$ ipython --no-banner

In [1]: import numpy as np

In [2]: import numpy.linalg as la

In [3]: np.set_printoptions(precision=2, suppress=True, linewidth=200, legacy="1.25")

In [4]: E = np.array([[0, -1, -1], [-1, 0, -1], [-1, -1, 0]])

In [5]: x = np.array([-3, 0, -3])

In [6]: a = np.maximum(E @ x, 0)

In [7]: a
Out[7]: array([3, 6, 3])

In [8]: E.T @ a
Out[8]: array([-9, -6, -9])

In [9]: np.maximum(E @ x, 0) - np.maximum(-E @ x, 0)
Out[9]: array([3, 6, 3])

In [10]: U, sig, vt = la.svd(E, full_matrices=False)

In [11]: sig
Out[11]: array([2., 1., 1.])

In [12]: np.abs(U[:, 0]).round(6).argmax()
Out[12]: 0

In [13]: np.abs(vt[0])
Out[13]: array([0.58, 0.58, 0.58])

In [14]: np.cumsum(sig ** 2) / np.sum(sig ** 2)
Out[14]: array([0.67, 0.83, 1.  ])

In [15]: round(np.sqrt((sig ** 2).sum()), 2), round(float(la.norm(E)), 2)
Out[15]: (2.45, 2.45)

In [16]: np.allclose(U * sig @ vt, E)
Out[16]: True

In [17]: U.shape, sig.shape, vt.shape
Out[17]: ((3, 3), (3,), (3, 3))

In [18]: np.round(U.T @ E @ vt.T, 2) + 0
Out[18]: 
array([[2., 0., 0.],
       [0., 1., 0.],
       [0., 0., 1.]])

In [19]: vals, vecs = la.eigh(E)

In [20]: x = np.array([4, 5, 2])

In [21]: vecs * np.maximum(vals, 0) @ vecs.T
Out[21]: 
array([[ 0.67, -0.33, -0.33],
       [-0.33,  0.67, -0.33],
       [-0.33, -0.33,  0.67]])

In [22]: la.eigvalsh(E[1:, 1:])
Out[22]: array([-1.,  1.])

In [23]: np.abs(E).sum(axis=1).max(), round(np.abs(vals).max(), 2)
Out[23]: (2, 2.0)

In [24]: vals, vecs = la.eig(E)

In [25]: vals
Out[25]: array([ 1., -2.,  1.])

In [26]: np.sort(la.eigvals(la.inv(E)))
Out[26]: array([-0.5,  1. ,  1. ])

In [27]: np.sort(la.eigvals(E.T))
Out[27]: array([-2.,  1.,  1.])

In [28]: mat = np.load("x.npy")

In [29]: mat
Out[29]: 
array([[-1,  3,  2,  3],
       [ 0,  1,  1,  3],
       [ 0,  1,  1,  0],
       [ 1, -1, -1,  1]])

In [30]: cov = mat.T @ mat

In [31]: la.svd(mat, compute_uv=False) ** 2
Out[31]: array([33.31,  6.22,  0.36,  0.12])

In [32]: np.diag(cov)
Out[32]: array([ 2, 12,  7, 19])

In [33]: np.allclose(cov, cov.T)
Out[33]: True

In [34]: la.matrix_rank(cov)
Out[34]: 4
